% ipython --no-banner

In [1]: import numpy as np

In [2]: from numpy import linalg as LA

In [3]: np.set_printoptions(precision=1, suppress=True, linewidth=160)

In [4]: W0 = np.load("out17.npy")

In [5]: print(W0)
[[4 0 0 0]
 [0 0 0 0]
 [0 0 0 4]
 [0 0 0 2]]

In [6]: U, sv, Vt = LA.svd(W0)

In [7]: print(np.argmax(sv[:-1] / (sv[1:] + 1e-6)) + 1)
2

In [8]: other = U[:, :2] @ np.diag(sv[:2]) @ Vt[:2]

In [9]: print(np.round(np.abs(W0 - other).max(), 1))
0.0

In [10]: print(round(float(LA.norm(W0 - other) / LA.norm(W0)), 1))
0.0

In [11]: print(LA.matrix_rank(other))
2

In [12]: rk = LA.matrix_rank(W0)

In [13]: print(rk)
2

In [14]: null = LA.svd(W0)[2][rk:].T

In [15]: print(LA.matrix_rank(W0.T @ W0), LA.matrix_rank(W0 @ W0.T))
2 2

In [16]: print([int(LA.matrix_rank(W0[:i])) for i in range(1, len(W0) + 1)])
[1, 1, 2, 2]

In [17]: print(np.allclose(W0 @ null, 0))
True

In [18]: print(null @ null.T)
[[0. 0. 0. 0.]
 [0. 1. 0. 0.]
 [0. 0. 1. 0.]
 [0. 0. 0. 0.]]

In [19]: print(null.shape)
(4, 2)

In [20]: print([int(LA.matrix_rank(np.delete(W0, i, axis=0))) for i in range(4)])
[1, 2, 2, 2]

In [21]: rng = np.random.default_rng(61199)

In [22]: z = rng.integers(0, 2, 4)

In [23]: J = np.array([[-2, 0, 1, -1], [-1, -2, -3, 0], [2, -2, 0, 2], [-1, 1, 3, -1]]) * (z[:, None] == z)

In [24]: print(J)
[[-2  0  1 -1]
 [-1 -2 -3  0]
 [ 2 -2  0  2]
 [-1  1  3 -1]]

In [25]: print(round(float(LA.det(J[::-1])), 1))
-6.0

In [26]: print(np.round(LA.det(2 * J), 1), np.round(LA.det(J), 1))
-96.0 -6.0

In [27]: print(LA.eigvals(J))
[ 2.7 -0.2 -5.1 -2.5]

In [28]: print(np.kron(np.eye(2, dtype=int), J))
[[-2  0  1 -1  0  0  0  0]
 [-1 -2 -3  0  0  0  0  0]
 [ 2 -2  0  2  0  0  0  0]
 [-1  1  3 -1  0  0  0  0]
 [ 0  0  0  0 -2  0  1 -1]
 [ 0  0  0  0 -1 -2 -3  0]
 [ 0  0  0  0  2 -2  0  2]
 [ 0  0  0  0 -1  1  3 -1]]

In [29]: print(np.einsum("ij,ji->", J, J))
39

In [30]: other = np.array([[-1, -3, 5], [2, 4, -4]])

In [31]: Z = np.kron(other, J)

In [32]: print(Z)
[[  2   0  -1   1   6   0  -3   3 -10   0   5  -5]
 [  1   2   3   0   3   6   9   0  -5 -10 -15   0]
 [ -2   2   0  -2  -6   6   0  -6  10 -10   0  10]
 [  1  -1  -3   1   3  -3  -9   3  -5   5  15  -5]
 [ -4   0   2  -2  -8   0   4  -4   8   0  -4   4]
 [ -2  -4  -6   0  -4  -8 -12   0   4   8  12   0]
 [  4  -4   0   4   8  -8   0   8  -8   8   0  -8]
 [ -2   2   6  -2  -4   4  12  -4   4  -4 -12   4]]

In [33]: mat = np.maximum(np.array([[3],
    ...:     [0],
    ...:     [3],
    ...:     [2],
    ...:     [3],
    ...:     [2],
    ...:     [1],
    ...:     [0],
    ...:     [2],
    ...:     [1],
    ...:     [3],
    ...:     [0],
    ...:     [0],
    ...:     [2],
    ...:     [0],
    ...:     [0],
    ...:     [0],
    ...:     [0],
    ...:     [0],
    ...:     [2],
    ...:     [0],
    ...:     [0],
    ...:     [2],
    ...:     [2],
    ...:     [3]]) @ np.array([[2, -6, -7]]) + np.array([7, 2, 1]), 0)

In [34]: print(mat)
[[13  0  0]
 [ 7  2  1]
 [13  0  0]
 [11  0  0]
 [13  0  0]
 [11  0  0]
 [ 9  0  0]
 [ 7  2  1]
 [11  0  0]
 [ 9  0  0]
 [13  0  0]
 [ 7  2  1]
 [ 7  2  1]
 [11  0  0]
 [ 7  2  1]
 [ 7  2  1]
 [ 7  2  1]
 [ 7  2  1]
 [ 7  2  1]
 [11  0  0]
 [ 7  2  1]
 [ 7  2  1]
 [11  0  0]
 [11  0  0]
 [13  0  0]]

In [35]: # rank 2

In [36]: U, sv, Vt = LA.svd(mat, full_matrices=False)

In [37]: print(np.round(np.abs(Vt[0]), 1) + 0)
[1.  0.1 0. ]

In [38]: print(np.cumsum(sv ** 2) / np.sum(sv ** 2))
[1. 1. 1.]

In [39]: print(np.round(sv / sv[0], 1) + 0)
[1.  0.1 0. ]
